$ python3 -q
>>> import numpy as np
>>> import numpy.linalg as la
>>> np.set_printoptions(precision=2, suppress=True, linewidth=200)
>>> E = np.load("data.npy")
>>> print(E)
[[1. 0. 3. 2. 3. 0. 0. 0. 0.]
 [0. 2. 1. 1. 0. 0. 0. 0. 0.]
 [1. 3. 1. 3. 0. 0. 0. 0. 0.]
 [0. 3. 2. 1. 0. 0. 0. 0. 0.]
 [1. 1. 2. 0. 0. 0. 0. 0. 0.]
 [0. 0. 0. 0. 0. 5. 2. 4. 5.]
 [0. 0. 0. 0. 0. 2. 3. 0. 4.]
 [0. 0. 0. 0. 0. 3. 3. 0. 1.]
 [0. 0. 0. 0. 0. 1. 0. 4. 1.]]
>>> U, sig, VT = la.svd(E)
>>> print(sig.round(2) + 0)
[10.49  7.    4.5   3.83  2.09  2.06  1.13  1.07  0.  ]
>>> print(np.argmax(sig[:-1] / (sig[1:] + 1e-6)) + 1)
8
>>> Y = U[:, :8] @ np.diag(sig[:8]) @ VT[:8]
>>> print(Y.round(2) + 0)
[[1. 0. 3. 2. 3. 0. 0. 0. 0.]
 [0. 2. 1. 1. 0. 0. 0. 0. 0.]
 [1. 3. 1. 3. 0. 0. 0. 0. 0.]
 [0. 3. 2. 1. 0. 0. 0. 0. 0.]
 [1. 1. 2. 0. 0. 0. 0. 0. 0.]
 [0. 0. 0. 0. 0. 5. 2. 4. 5.]
 [0. 0. 0. 0. 0. 2. 3. 0. 4.]
 [0. 0. 0. 0. 0. 3. 3. 0. 1.]
 [0. 0. 0. 0. 0. 1. 0. 4. 1.]]
>>> print(la.matrix_rank(E, rtol=0.05))
8
>>> U, sig, VT = la.svd(E)
>>> vecs = VT[:(sig > 1e-8).sum()]
>>> rng = np.random.default_rng(135684)
>>> x = E[6] + -2 * E[0] + rng.integers(2) * np.eye(9)[3]
>>> print(x)
[-2.  0. -6. -3. -6.  2.  3.  0.  4.]
>>> print(np.round(vecs.T @ vecs, 2) + 0)
[[ 0.83 -0.17  0.17  0.17 -0.23  0.    0.    0.    0.  ]
 [-0.17  0.83  0.17  0.17 -0.23  0.    0.    0.    0.  ]
 [ 0.17  0.17  0.83 -0.17  0.23  0.    0.    0.    0.  ]
 [ 0.17  0.17 -0.17  0.83  0.23  0.    0.    0.    0.  ]
 [-0.23 -0.23  0.23  0.23  0.69  0.    0.    0.    0.  ]
 [ 0.    0.    0.    0.    0.    1.    0.    0.    0.  ]
 [ 0.    0.    0.    0.    0.    0.    1.    0.    0.  ]
 [ 0.    0.    0.    0.    0.    0.    0.    1.    0.  ]
 [ 0.    0.    0.    0.    0.    0.    0.    0.    1.  ]]
>>> print(np.round(la.norm(x - vecs.T @ vecs @ x), 2))
0.42
>>> u = np.array([2, 0, 2, -2, 1, 1, -2, 2])
>>> v = np.array([7, 7, 9])
>>> arr = np.outer(u, v)
>>> print(arr)
[[ 14  14  18]
 [  0   0   0]
 [ 14  14  18]
 [-14 -14 -18]
 [  7   7   9]
 [  7   7   9]
 [-14 -14 -18]
 [ 14  14  18]]
>>> U, sig, VT = la.svd(arr)
>>> vecs = VT[:(sig > 1e-8).sum()]
>>> x = arr[4] + -3 * arr[1] + rng.integers(2) * np.eye(3)[2]
>>> print(x)
[ 7.  7. 10.]
>>> print(np.allclose(vecs.T @ vecs @ x, x))
False
>>> print(vecs.T @ vecs)
[[0.27 0.27 0.35]
 [0.27 0.27 0.35]
 [0.35 0.35 0.45]]
>>> print(round(float(la.norm(x - vecs.T @ vecs @ x)), 2))
0.74
>>> print(la.lstsq(arr[:-1].T, arr[-1])[2])
1
>>> print(np.allclose(arr[:-1].T @ la.lstsq(arr[:-1].T, arr[-1])[0], arr[-1]))
True
>>> rk = la.matrix_rank(arr)
>>> print(rk)
1
>>> ns = la.svd(arr)[2][rk:].T
>>> print(la.matrix_rank(arr.T @ arr), la.matrix_rank(arr @ arr.T))
1 1
>>> print(np.round(arr @ ns, 2) + 0)
[[0. 0.]
 [0. 0.]
 [0. 0.]
 [0. 0.]
 [0. 0.]
 [0. 0.]
 [0. 0.]
 [0. 0.]]
>>> print(np.allclose(arr @ ns, 0))
True
>>> print([int(la.matrix_rank(arr[:, :j + 1])) for j in range(3)])
[1, 1, 1]
>>> print([int(la.matrix_rank(arr[:i])) for i in range(1, len(arr) + 1)])
[1, 1, 1, 1, 1, 1, 1, 1]
>>> U, sig, VT = la.svd(arr)
>>> print(sig.round(2) + 0)
[62.75  0.    0.  ]
>>> print(np.argmax(sig[:-1] / (sig[1:] + 1e-6)) + 1)
1
>>> Y = U[:, :1] @ np.diag(sig[:1]) @ VT[:1]
>>> print(np.round(la.norm(arr - Y, 2), 2), round(sig[1], 2))
0.0 0.0
>>> print(np.round(np.abs(arr - Y).max(), 2))
0.0
>>> print(Y.round(2) + 0)
[[ 14.  14.  18.]
 [  0.   0.   0.]
 [ 14.  14.  18.]
 [-14. -14. -18.]
 [  7.   7.   9.]
 [  7.   7.   9.]
 [-14. -14. -18.]
 [ 14.  14.  18.]]
>>> J = np.loadtxt("run16.csv", delimiter=",")
>>> print(J)
[[-0.03  0.6   0.68  0.46  1.49]
 [ 0.42 -0.67 -1.59 -0.44 -1.18]
 [ 0.46 -0.35 -0.67 -0.33 -0.95]
 [-1.06  2.43  2.3   1.36  3.61]
 [ 0.67 -1.15 -1.22 -0.44 -1.66]
 [ 0.97 -1.83 -1.11  0.08 -1.52]
 [ 0.21 -0.87 -0.85 -0.23 -0.24]
 [-1.02  1.57  1.71  0.97  2.53]
 [ 0.31 -0.99 -0.51 -0.11 -0.31]
 [-1.49  2.39  2.15  1.32  3.45]
 [-0.62  1.69  1.4   0.76  1.77]
 [-0.33  0.7   0.31  0.51  0.89]
 [-0.5   0.58  0.59  0.72  0.73]
 [ 0.52 -1.34 -1.05 -0.57 -2.09]
 [ 0.32  0.28 -0.15  0.06 -0.11]
 [-0.94  2.37  1.65  1.07  3.45]
 [ 0.08 -0.81 -1.37 -0.55 -1.53]
 [ 0.74 -1.25 -1.34 -0.85 -1.62]
 [ 0.26  0.02 -0.12  0.19 -0.22]
 [-1.29  1.27  2.12  0.92  2.39]
 [ 0.67 -0.97 -0.7   0.02 -0.23]
 [-0.56  0.06 -0.08  0.18 -0.47]
 [-0.55  0.01 -0.61 -0.38 -0.78]
 [-0.48  1.58  2.14  0.88  3.25]
 [ 1.49 -3.72 -3.03 -2.02 -4.88]
 [-0.42  1.6   1.7   0.96  2.73]
 [ 1.37 -2.26 -2.44 -1.11 -3.6 ]
 [ 1.28 -2.52 -2.62 -1.26 -4.05]
 [-0.19  0.64  0.66  0.82  0.92]
 [-0.39  0.63  0.46  0.43  1.16]
 [ 1.05 -0.83 -1.09 -0.37 -2.02]]
>>> x = np.array([2, 2, 2, 4, 5])
>>> y = J @ x
>>> print(np.round(la.pinv(J) @ J, 2) + 0)
[[1. 0. 0. 0. 0.]
 [0. 1. 0. 0. 0.]
 [0. 0. 1. 0. 0.]
 [0. 0. 0. 1. 0.]
 [0. 0. 0. 0. 1.]]
>>> print(la.solve(J.T @ J, J.T @ y))
[2. 2. 2. 4. 5.]
>>> print(la.lstsq(J, y)[0])
[2. 2. 2. 4. 5.]
>>> y = y + 0.1 * rng.normal(size=31)
>>> print(y)
[ 12.05 -11.3   -7.17  30.78 -13.54 -10.95  -5.23  21.1   -4.62  28.53  16.89   7.71   7.79 -16.49   0.55  27.65 -14.04 -15.25  -0.01  19.9   -3.12  -2.84  -7.61  26.21 -42.93  23.49 -29.04 -32.93
  10.14   8.79 -13.35]
>>> beta, *_ = la.lstsq(J, y)
>>> print([round(float(la.norm(la.solve(J.T @ J + lam * np.eye(5), J.T @ y))), 2) for lam in (0, 1, 10, 100)])
[7.31, 6.68, 5.72, 4.39]
>>> print(np.round(J.T @ (y - J @ beta), 2) + 0)
[0. 0. 0. 0. 0.]
>>> print(beta.round())
[2. 2. 2. 4. 5.]
